In [1]: import numpy as np

In [2]: import numpy.linalg as la

In [3]: np.set_printoptions(precision=3, suppress=True, linewidth=160, legacy="1.25")

In [4]: data = np.array([[0, 0, 0, 0, 0, -2],
   ...:     [-3, 0, 0, 0, 0, 0],
   ...:     [0, 2, 2, 0, 0, 0],
   ...:     [0, 0, 0, 0, 0, 0],
   ...:     [1, 0, 0, -2, -2, 3],
   ...:     [0, 0, 0, 0, 0, 0],
   ...:     [-3, 2, 0, 0, 0, 3],
   ...:     [-1, 0, 0, 0, 0, 0]])

In [5]: data
Out[5]: 
array([[ 0,  0,  0,  0,  0, -2],
       [-3,  0,  0,  0,  0,  0],
       [ 0,  2,  2,  0,  0,  0],
       [ 0,  0,  0,  0,  0,  0],
       [ 1,  0,  0, -2, -2,  3],
       [ 0,  0,  0,  0,  0,  0],
       [-3,  2,  0,  0,  0,  3],
       [-1,  0,  0,  0,  0,  0]])

In [6]: # rows 3 and 5 are equal

In [7]: U, sig, Vh = la.svd(data)

In [8]: sig.round(3) + 0
Out[8]: array([5.593, 4.428, 2.857, 1.598, 0.633, 0.   ])

In [9]: np.argmax(sig[:-1] / (sig[1:] + 1e-6)) + 1
Out[9]: 5

In [10]: out = U[:, :5] @ np.diag(sig[:5]) @ Vh[:5]

In [11]: out.round(3) + 0
Out[11]: 
array([[ 0.,  0.,  0.,  0.,  0., -2.],
       [-3.,  0.,  0.,  0.,  0.,  0.],
       [ 0.,  2.,  2.,  0.,  0.,  0.],
       [ 0.,  0.,  0.,  0.,  0.,  0.],
       [ 1.,  0.,  0., -2., -2.,  3.],
       [ 0.,  0.,  0.,  0.,  0.,  0.],
       [-3.,  2.,  0.,  0.,  0.,  3.],
       [-1.,  0.,  0.,  0.,  0.,  0.]])

In [12]: round(float(la.norm(data - out, 2)), 3), round(float(sig[5]), 3)
Out[12]: (0.0, 0.0)

In [13]: round(float(np.abs(data - out).max()), 3)
Out[13]: 0.0

In [14]: blk = np.stack([data, 4 * data, data[::-1]])

In [15]: la.norm(blk, axis=(1, 2))
Out[15]: array([ 7.874, 31.496,  7.874])

In [16]: np.einsum("bij,cij->bc", blk, blk)
Out[16]: 
array([[ 62, 248,  18],
       [248, 992,  72],
       [ 18,  72,  62]])

In [17]: la.matrix_rank(blk.reshape(3, -1))
Out[17]: 2

In [18]: la.matrix_rank(blk)
Out[18]: array([5, 5, 5])

In [19]: blk.shape
Out[19]: (3, 8, 6)

In [20]: U, sig, Vh = la.svd(data)

In [21]: vecs = Vh[:(sig > 1e-8).sum()]

In [22]: rng = np.random.default_rng(69)

In [23]: x = data[3] + 5 * data[4] + rng.integers(2) * np.eye(6)[1]

In [24]: x
Out[24]: array([  5.,   0.,   0., -10., -10.,  15.])

In [25]: la.matrix_rank(np.vstack([data, x]))
Out[25]: 5

In [26]: np.round(vecs.T @ vecs, 3) + 0
Out[26]: 
array([[1. , 0. , 0. , 0. , 0. , 0. ],
       [0. , 1. , 0. , 0. , 0. , 0. ],
       [0. , 0. , 1. , 0. , 0. , 0. ],
       [0. , 0. , 0. , 0.5, 0.5, 0. ],
       [0. , 0. , 0. , 0.5, 0.5, 0. ],
       [0. , 0. , 0. , 0. , 0. , 1. ]])

In [27]: round(float(la.norm(x - vecs.T @ vecs @ x)), 3)
Out[27]: 0.0

In [28]: th = np.radians(90)

In [29]: R = np.eye(6)

In [30]: R[2, 2] = R[1, 1] = np.cos(th)

In [31]: R[2, 1], R[1, 2] = -np.sin(th), np.sin(th)

In [32]: R.round(3) + 0
Out[32]: 
array([[ 1.,  0.,  0.,  0.,  0.,  0.],
       [ 0.,  0.,  1.,  0.,  0.,  0.],
       [ 0., -1.,  0.,  0.,  0.,  0.],
       [ 0.,  0.,  0.,  1.,  0.,  0.],
       [ 0.,  0.,  0.,  0.,  1.,  0.],
       [ 0.,  0.,  0.,  0.,  0.,  1.]])

In [33]: out = data @ R.T

In [34]: np.abs(out - data).max(axis=0)
Out[34]: array([0., 2., 4., 0., 0., 0.])

In [35]: out.round(3) + 0
Out[35]: 
array([[ 0.,  0.,  0.,  0.,  0., -2.],
       [-3.,  0.,  0.,  0.,  0.,  0.],
       [ 0.,  2., -2.,  0.,  0.,  0.],
       [ 0.,  0.,  0.,  0.,  0.,  0.],
       [ 1.,  0.,  0., -2., -2.,  3.],
       [ 0.,  0.,  0.,  0.,  0.,  0.],
       [-3.,  0., -2.,  0.,  0.,  3.],
       [-1.,  0.,  0.,  0.,  0.,  0.]])

In [36]: np.allclose(data @ data.T, out @ out.T)
Out[36]: True
